$ ipython --no-banner

In [1]: import numpy as np

In [2]: from numpy import linalg as LA

In [3]: np.set_printoptions(suppress=True, linewidth=200)

In [4]: m1 = np.loadtxt("w.csv", delimiter=",")

In [5]: m1
Out[5]: 
array([[-1.,  0., -2.],
       [ 0., -1.,  0.],
       [-2.,  0., -1.]])

In [6]: np.round(LA.norm(m1, 2), 2)
Out[6]: np.float64(3.0)

In [7]: print(np.round(LA.norm(m1, axis=0), 2))
[2.24 1.   2.24]

In [8]: LA.norm(m1, axis=1).argmax()
Out[8]: np.int64(0)

In [9]: np.round(LA.norm(m1) ** 2 / LA.norm(m1, 2) ** 2, 2)
Out[9]: np.float64(1.22)

In [10]: m1[2] @ m1[0]
Out[10]: np.float64(4.0)

In [11]: out = np.array([[3, 1, -1], [-2, -1, 1], [3, 1, 2]])

In [12]: print(LA.matrix_rank(m1 @ out))
3

In [13]: LA.matrix_rank(np.vstack([m1, out.T]))
Out[13]: np.int64(3)

In [14]: np.einsum("ij->j", m1)
Out[14]: array([-3., -1., -3.])

In [15]: np.vstack([m1, out.T]).shape
Out[15]: (6, 3)

In [16]: np.einsum("ik,kj->ij", m1, out)
Out[16]: 
array([[-9., -3., -3.],
       [ 2.,  1., -1.],
       [-9., -3.,  0.]])

In [17]: rng = np.random.default_rng(161)

In [18]: labels = rng.permutation(3)

In [19]: out = m1[:, labels] * rng.choice([-1, 1], 3)

In [20]: out
Out[20]: 
array([[ 0., -1.,  2.],
       [-1.,  0., -0.],
       [ 0., -2.,  1.]])

In [21]: U, _, Vt = LA.svd(m1.T @ out)

In [22]: np.round(LA.lstsq(m1, out)[0], 2) + 0
Out[22]: 
array([[ 0.,  1.,  0.],
       [ 1.,  0.,  0.],
       [ 0.,  0., -1.]])

In [23]: J = np.loadtxt("mat.csv", delimiter=",")

In [24]: J.round(2)
Out[24]: 
array([[ 0.9 , -0.1 , -0.16,  0.1 , -0.1 , -0.23, -0.23, -0.16],
       [-0.1 ,  0.9 , -0.16,  0.1 , -0.1 , -0.23, -0.23, -0.16],
       [-0.16, -0.16,  0.73,  0.16, -0.16, -0.38, -0.38, -0.27],
       [ 0.1 ,  0.1 ,  0.16,  0.9 ,  0.1 ,  0.23,  0.23,  0.16],
       [-0.1 , -0.1 , -0.16,  0.1 ,  0.9 , -0.23, -0.23, -0.16],
       [-0.23, -0.23, -0.38,  0.23, -0.23,  0.47, -0.53, -0.38],
       [-0.23, -0.23, -0.38,  0.23, -0.23, -0.53,  0.47, -0.38],
       [-0.16, -0.16, -0.27,  0.16, -0.16, -0.38, -0.38,  0.73]])

In [25]: x0 = np.array([1, 0, 0, 2, -2, -3, 3, -1])

In [26]: y = J @ x0

In [27]: c, lr = np.zeros(8), 1 / LA.norm(J, 2) ** 2

In [28]: for i in range(6):
    ...:     c -= lr * J.T @ (J @ c - y)
    ...:     if i % 1 == 0: print(i, round(LA.norm(J @ c - y), 2))
    ...: 
0 0.0
1 0.0
2 0.0
3 0.0
4 0.0
5 0.0

In [29]: c.round(2) + 0
Out[29]: array([ 1.,  0.,  0.,  2., -2., -3.,  3., -1.])

In [30]: A = np.loadtxt("arr.csv", delimiter=",")

In [31]: A
Out[31]: 
array([[ 4.,  0.,  0.,  0.,  0.,  0.,  0.,  0.,  0.,  0.],
       [ 0.,  8., -4., -4.,  2., -2.,  2., -2.,  2.,  2.],
       [ 0., -4.,  8.,  4., -2.,  2., -2.,  2., -2., -2.],
       [ 0., -4.,  4.,  8., -2.,  2., -2.,  2., -2., -2.],
       [ 0.,  2., -2., -2.,  5., -1.,  1., -1.,  1.,  1.],
       [ 0., -2.,  2.,  2., -1.,  5., -1.,  1., -1., -1.],
       [ 0.,  2., -2., -2.,  1., -1.,  5., -1.,  1.,  1.],
       [ 0., -2.,  2.,  2., -1.,  1., -1.,  5., -1., -1.],
       [ 0.,  2., -2., -2.,  1., -1.,  1., -1.,  5.,  1.],
       [ 0.,  2., -2., -2.,  1., -1.,  1., -1.,  1.,  5.]])

In [32]: # splits into 2 blocks

In [33]: vals, V = LA.eigh(A)

In [34]: x0 = np.array([1, 1, 3, 2, 3, 0, 1, 3, 2, 0])

In [35]: x0 @ A @ x0
Out[35]: np.float64(177.0)

In [36]: (np.sign(V[:, -1].round(6)) == np.sign(V[0, -1].round(6))).astype(int)
Out[36]: array([1, 0, 0, 0, 0, 0, 0, 0, 0, 0])

In [37]: round(x0 @ A @ x0 / (x0 @ x0), 2), round(float(vals[0]), 2), round(vals[-1], 2)
Out[37]: (np.float64(4.66), 4.0, np.float64(22.0))
